% python3 -q
>>> import numpy as np
>>> from numpy import linalg as LA
>>> np.set_printoptions(precision=2, suppress=True, linewidth=160, sign=" ")
>>> rnd = lambda a: np.round(a, 2) + 0
>>> data = np.array([[0.5, 0.25, 0.25], [0.38, 0.5, 0.12], [0.4, 0.4, 0.2]])
>>> vals, evecs = LA.eig(data)
>>> rnd(np.sort(LA.eigvals(LA.inv(data))))
array([  1.  ,   6.46,  22.11])
>>> rnd(vals)
array([ 1.  ,  0.15,  0.05])
>>> rnd(data @ evecs[:, 0] - vals[0] * evecs[:, 0])
array([ 0.,  0.,  0.])
>>> rnd(np.prod(vals))
np.float64(0.01)
>>> out = data / LA.norm(data, axis=1, keepdims=True)
>>> C2 = out @ out.T
>>> rnd(C2)
array([[ 1.  ,  0.88,  0.95],
       [ 0.88,  1.  ,  0.98],
       [ 0.95,  0.98,  1.  ]])
>>> print(rnd(C2[0]))
[ 1.    0.88  0.95]
>>> feats = np.load("run14.npy")
>>> feats
array([[ 4.18, -2.44, -2.81],
       [ 2.3 , -2.15, -3.25],
       [-2.49, -0.97,  0.55],
       [ 6.29, -1.02, -5.27],
       [ 0.6 , -1.11,  2.11],
       [-1.27, -0.4 ,  2.51],
       [-0.99, -2.55,  1.2 ],
       [ 0.64,  1.8 , -1.12],
       [ 0.18, -1.38, -0.51],
       [ 3.25, -0.47, -5.77],
       [ 3.54, -1.68, -4.81],
       [ 3.93, -1.67, -4.73],
       [ 5.12, -1.98, -5.19],
       [ 4.1 , -1.  , -3.25],
       [ 0.41, -1.44,  1.63],
       [ 0.76, -0.68,  1.61],
       [ 0.08, -0.42,  1.11],
       [ 5.91, -2.16, -3.28],
       [-2.07, -1.79, -0.59]])
>>> C2 = np.cov(feats, rowvar=False)
>>> rnd(np.polyfit(feats[:, 2], feats[:, 0], 1))
array([-0.77,  0.6 ])
>>> rnd(np.corrcoef(feats[:, 2], feats[:, 0])[0, 1])
np.float64(-0.82)
>>> C2.shape
(3, 3)
>>> np.argsort(-feats.std(axis=0).round(6), kind="stable")
array([ 2,  0,  1])
>>> np.argwhere(np.triu(np.abs(np.corrcoef(feats.T)) > 0.8, 1))
array([[ 0,  2]])
>>> np.median(feats, axis=0)
array([ 0.76, -1.38, -1.12])
>>> rnd(LA.eigvalsh(C2)[::-1])
array([ 14.13,   1.39,   0.92])
>>> vec = np.array([1, 2, 2])
>>> target = feats @ vec
>>> rnd(LA.pinv(feats) @ feats)
array([[ 1.,  0.,  0.],
       [ 0.,  1.,  0.],
       [ 0.,  0.,  1.]])
>>> rnd(LA.solve(feats.T @ feats, feats.T @ target))
array([ 1.,  2.,  2.])
>>> rng = np.random.default_rng(6304)
>>> target = target + 0.02 * rng.normal(size=19)
>>> rnd(target)
array([-6.33, -8.5 , -3.3 , -6.3 ,  2.61,  2.97, -3.71,  1.98, -3.61, -9.22, -9.44, -8.87, -9.22, -4.41,  0.75,  2.68,  1.47, -4.99, -6.84])
>>> b, *_ = LA.lstsq(feats, target)
>>> rnd(b)
array([ 1.,  2.,  2.])
>>> rnd(feats.T @ (target - feats @ b))
array([ 0.,  0.,  0.])
>>> [round(float(LA.norm(LA.solve(feats.T @ feats + lam * np.eye(3), feats.T @ target))), 2) for lam in (0, 1, 10, 100)]
[3.0, 2.89, 2.23, 1.03]
>>> mat = np.loadtxt("test2.csv", delimiter=",")
>>> mat
array([[ 1.,  2., -3.],
       [ 1.,  2., -3.],
       [ 0.,  0.,  0.],
       [ 0.,  0.,  0.],
       [-1.,  1., -2.],
       [ 0.,  0.,  0.],
       [-2.,  2., -2.],
       [-2., -1.,  1.],
       [ 0.,  0.,  0.],
       [ 0.,  0.,  0.],
       [-1.,  1., -2.],
       [-2., -1.,  1.],
       [-1.,  1., -2.],
       [-2., -1.,  1.],
       [ 1.,  2., -3.],
       [-1.,  1.,  0.],
       [ 1.,  2., -3.],
       [-2.,  2., -2.],
       [-2., -1.,  1.],
       [ 1.,  2., -3.],
       [ 0.,  0.,  0.],
       [-3.,  0.,  1.],
       [ 0.,  0.,  0.],
       [ 0.,  0.,  0.],
       [ 0.,  0.,  0.],
       [-3.,  0.,  1.],
       [ 0.,  0.,  0.],
       [-3.,  0.,  1.],
       [-1.,  1., -2.]])
>>> # row 1 repeats row 0
>>> C2 = np.cov(mat, rowvar=False)
>>> np.argsort(-mat.std(axis=0).round(6), kind="stable")
array([ 2,  0,  1])
>>> np.median(mat, axis=0)
array([ 0.,  0.,  0.])
>>> rnd(np.corrcoef(mat.T))
array([[ 1.  ,  0.43, -0.57],
       [ 0.43,  1.  , -0.93],
       [-0.57, -0.93,  1.  ]])
>>> C2.shape
(3, 3)
>>> P = mat @ LA.solve(mat.T @ mat, mat.T)
>>> np.allclose(P @ P, P)
True
>>> print(rnd(P @ mat[:, 0]))
[ 1.  1.  0.  0. -1.  0. -2. -2.  0.  0. -1. -2. -1. -2.  1. -1.  1. -2. -2.  1.  0. -3.  0.  0.  0. -3.  0. -3. -1.]
>>> D = LA.norm(mat[:, None] - mat[None], axis=-1)
>>> print(rnd(D[:5, :5]))
[[ 0.    0.    3.74  3.74  2.45]
 [ 0.    0.    3.74  3.74  2.45]
 [ 3.74  3.74  0.    0.    2.45]
 [ 3.74  3.74  0.    0.    2.45]
 [ 2.45  2.45  2.45  2.45  0.  ]]
>>> print(rnd(LA.norm(mat, axis=1)))
[ 3.74  3.74  0.    0.    2.45  0.    3.46  2.45  0.    0.    2.45  2.45  2.45  2.45  3.74  1.41  3.74  3.46  2.45  3.74  0.    3.16  0.    0.    0.    3.16
  0.    3.16  2.45]
>>> rnd(LA.norm(mat - mat.mean(axis=0), axis=1))
array([ 3.24,  3.24,  1.13,  1.13,  1.42,  1.13,  2.35,  2.6 ,  1.13,  1.13,  1.42,  2.6 ,  1.42,  2.6 ,  3.24,  0.89,  3.24,  2.35,  2.6 ,  3.24,  1.13,
        2.88,  1.13,  1.13,  1.13,  2.88,  1.13,  2.88,  1.42])
>>> print(np.unravel_index(D.round(6).argmax(), D.shape))
(np.int64(0), np.int64(21))
>>> print((D + 1e9 * np.eye(29)).round(6).argmin(axis=1))
[  1   0   3   2  10   2  17  11   2   2   4   7   4   7   0   2   0   6   7   0   2  25   2   2   2  21   2  21   4]
>>> rnd(D[22])
array([ 3.74,  3.74,  0.  ,  0.  ,  2.45,  0.  ,  3.46,  2.45,  0.  ,  0.  ,  2.45,  2.45,  2.45,  2.45,  3.74,  1.41,  3.74,  3.46,  2.45,  3.74,  0.  ,
        3.16,  0.  ,  0.  ,  0.  ,  3.16,  0.  ,  3.16,  2.45])
>>> np.flatnonzero(D[22] < D.mean() / 2)
array([  2,   3,   5,   8,   9,  20,  22,  23,  24,  26])
>>> E = np.load("block15.npy")
>>> E
array([[  3.,  16.,  12.],
       [ 16.,  63.,  48.],
       [ 12.,  48.,  35.]])
>>> f = np.array([3, -2, 0])
>>> out = E + np.outer(f, np.eye(3)[0])
>>> rnd(LA.det(out) / LA.det(E)), rnd(1 + LA.solve(E, f)[0])
(np.float64(-2.19), np.float64(-2.19))
>>> LA.matrix_rank(LA.inv(out) - LA.inv(E), tol=1e-8)
np.int64(1)
>>> vals, evecs = LA.eigh(E)
>>> print(rnd(LA.svd(E, compute_uv=False)))
[ 103.    1.    1.]
>>> (vals > 1e-8).sum(), (vals < -1e-8).sum()
(np.int64(1), np.int64(2))
>>> rnd(np.abs(evecs[:, -1]))
array([ 0.2 ,  0.78,  0.59])
>>> rnd(evecs.T @ evecs)
array([[ 1.,  0.,  0.],
       [ 0.,  1.,  0.],
       [ 0.,  0.,  1.]])
>>> np.abs(evecs[:, -1]).round(6).argmax()
np.int64(1)
>>> rnd(evecs @ np.diag(vals) @ evecs.T)
array([[  3.,  16.,  12.],
       [ 16.,  63.,  48.],
       [ 12.,  48.,  35.]])
>>> print(rnd(vals))
[ -1.  -1. 103.]
>>> vec = np.array([1, 0, -2])
>>> target = E @ vec
>>> target
array([-21., -80., -58.])
>>> rnd(LA.solve(E, target))
array([ 1.,  0., -2.])
>>> rnd(np.abs(LA.eigvals(E)).max())
np.float64(103.0)
>>> rnd(np.sort(np.abs(LA.eigvals(E))))
array([   1.,    1.,  103.])
>>> out = LA.inv(E)
>>> rnd(out)
array([[-0.96,  0.16,  0.12],
       [ 0.16, -0.38,  0.47],
       [ 0.12,  0.47, -0.65]])
>>> print(rnd(LA.det(E) * LA.det(out)))
1.0
>>> np.allclose(out, E.T)
False
>>> (np.abs(out) > 1e-9).astype(int)
array([[ 1,  1,  1],
       [ 1,  1,  1],
       [ 1,  1,  1]])
>>> J = np.load("data.npy")
>>> J
array([[ 1.  ,  0.5 ,  0.25,  0.12],
       [ 0.5 ,  1.  ,  0.5 ,  0.25],
       [ 0.25,  0.5 ,  1.  ,  0.5 ],
       [ 0.12,  0.25,  0.5 ,  1.  ]])
>>> vec = np.array([-1, 4, 7, -4])
>>> rnd((J * vec).sum(axis=1))
array([ 2.27,  6.  ,  6.75,  0.38])
>>> rnd(J @ (2 * vec))
array([  4.54,  12.  ,  13.5 ,   0.76])
>>> print(J @ np.eye(4)[2])
[ 0.25  0.5   1.    0.5 ]
>>> vec = np.ones(4)
>>> for _ in range(7):
...     vec = J @ vec
...     vec /= LA.norm(vec)
...     print(round(vec @ J @ vec, 2))
... 
2.08
2.08
2.08
2.08
2.08
2.08
2.08
>>> rnd(LA.eigvalsh(J)[-1])
np.float64(2.08)
>>> rnd(vec)
array([ 0.43,  0.56,  0.56,  0.43])
>>> vec = np.array([9, 4, 7, 8])
>>> h1 = np.maximum(J @ vec, 0)
>>> h1
array([ 13.71,  14.  ,  15.25,  13.58])
>>> rnd(np.maximum(J @ (3 * vec), 0))
array([ 41.13,  42.  ,  45.75,  40.74])
>>> np.maximum(J @ vec, 0) - np.maximum(-J @ vec, 0)
array([ 13.71,  14.  ,  15.25,  13.58])
>>> print(J * (h1 > 1e-9)[:, None])
[[ 1.    0.5   0.25  0.12]
 [ 0.5   1.    0.5   0.25]
 [ 0.25  0.5   1.    0.5 ]
 [ 0.12  0.25  0.5   1.  ]]
>>> W = np.array([[3, 1, 1, 1, 1, 3],
...     [1, 1, 0, 1, 3, 2],
...     [0, 1, 3, 1, 1, 1],
...     [0, 2, 2, 1, 3, 0]])
>>> b = np.array([3, 1, -1, 1, -1, 3])
>>> hid = np.maximum(J @ W + b, 0)
>>> print((hid > 0).mean(axis=0))
[ 1.  1.  1.  1.  1.  1.]
>>> cent = np.array([[3, 2, 3], [2, 1, 1], [1, 3, 1], [5, 2, 1], [2, 0, 5], [1, 5, 3]])
>>> W @ cent
array([[ 22,  27,  26],
       [ 18,  15,  26],
       [ 13,  17,  13],
       [ 17,  10,  20]])
>>> (hid @ cent).round(6).argmax(axis=1)
array([ 1,  2,  1,  2])
>>> rnd(hid @ cent)
array([[ 52.29,  60.95,  58.65],
       [ 55.75,  60.5 ,  64.5 ],
       [ 52.  ,  57.25,  56.5 ],
       [ 46.64,  46.49,  50.12]])
>>> vals, evecs = LA.eigh(J)
>>> vec = np.array([3, 0, 1, 1])
>>> rnd(evecs * np.maximum(vals, 0) @ evecs.T)
array([[ 1.  ,  0.5 ,  0.25,  0.12],
       [ 0.5 ,  1.  ,  0.5 ,  0.25],
       [ 0.25,  0.5 ,  1.  ,  0.5 ],
       [ 0.12,  0.25,  0.5 ,  1.  ]])
>>> rnd(LA.eigvalsh(J[1:, 1:]))
array([ 0.41,  0.75,  1.84])
>>> print(np.abs(J).sum(axis=1).max(), rnd(np.abs(vals).max()))
2.25 2.08
>>> print(rnd(evecs * np.abs(vals) @ evecs.T))
[[ 1.    0.5   0.25  0.12]
 [ 0.5   1.    0.5   0.25]
 [ 0.25  0.5   1.    0.5 ]
 [ 0.12  0.25  0.5   1.  ]]
>>> m1 = np.array([[-9, 1, -4, -1, 1], [-8, -5, 9, 9, 9], [-5, 1, 9, 9, 7]])
>>> m1[-1] = m1[0] + -2 * m1[1]
>>> m1
array([[ -9,   1,  -4,  -1,   1],
       [ -8,  -5,   9,   9,   9],
       [  7,  11, -22, -19, -17]])
>>> # rows and columns are dependent
>>> lab = feats[:, 2] > np.median(feats[:, 2])
>>> f = feats[lab].mean(axis=0) - feats[~lab].mean(axis=0)
>>> print(((feats - feats.mean(axis=0)) @ f > 0).astype(int))
[ 0  0  1  0  1  1  1  1  1  0  0  0  0  0  1  1  1  0  1]
>>> A = np.array([[-11.12, 15.33, -15.89, -7.94],
...     [-10.83, 15.5, -14.94, -8.25],
...     [-9.9, 15.52, -14.99, -11.93],
...     [-8.84, 13.98, -13.51, -12.7],
...     [-10.29, 16.86, -13.39, -9.38],
...     [-8.05, 15.78, -13.07, -10.85],
...     [-11.56, 15.54, -15.5, -8.81],
...     [-9.96, 14.14, -15.4, -9.93],
...     [-10.31, 15.21, -15.36, -9.26],
...     [-7.72, 14.22, -15.56, -9.22],
...     [-10.26, 13.17, -13.67, -11.32],
...     [-8.81, 15.99, -16.22, -8.64]])
>>> P = A @ LA.solve(A.T @ A, A.T)
>>> rnd(LA.eigvalsh(P))
array([ 0.,  0.,  0.,  0.,  0.,  0.,  0.,  0.,  1.,  1.,  1.,  1.])
>>> Ac = (A - A.mean(axis=0)) / A.std(axis=0)
>>> Ac.std(axis=0)
array([ 1.,  1.,  1.,  1.])
>>> np.argwhere(np.abs(Ac) > 2)
array([], shape=(0, 2), dtype=int64)
>>> b = LA.lstsq(np.delete(Ac, 1, axis=1), Ac[:, 1])[0]
>>> rnd(1 - np.var(Ac[:, 1] - np.delete(Ac, 1, axis=1) @ b))
np.float64(0.27)
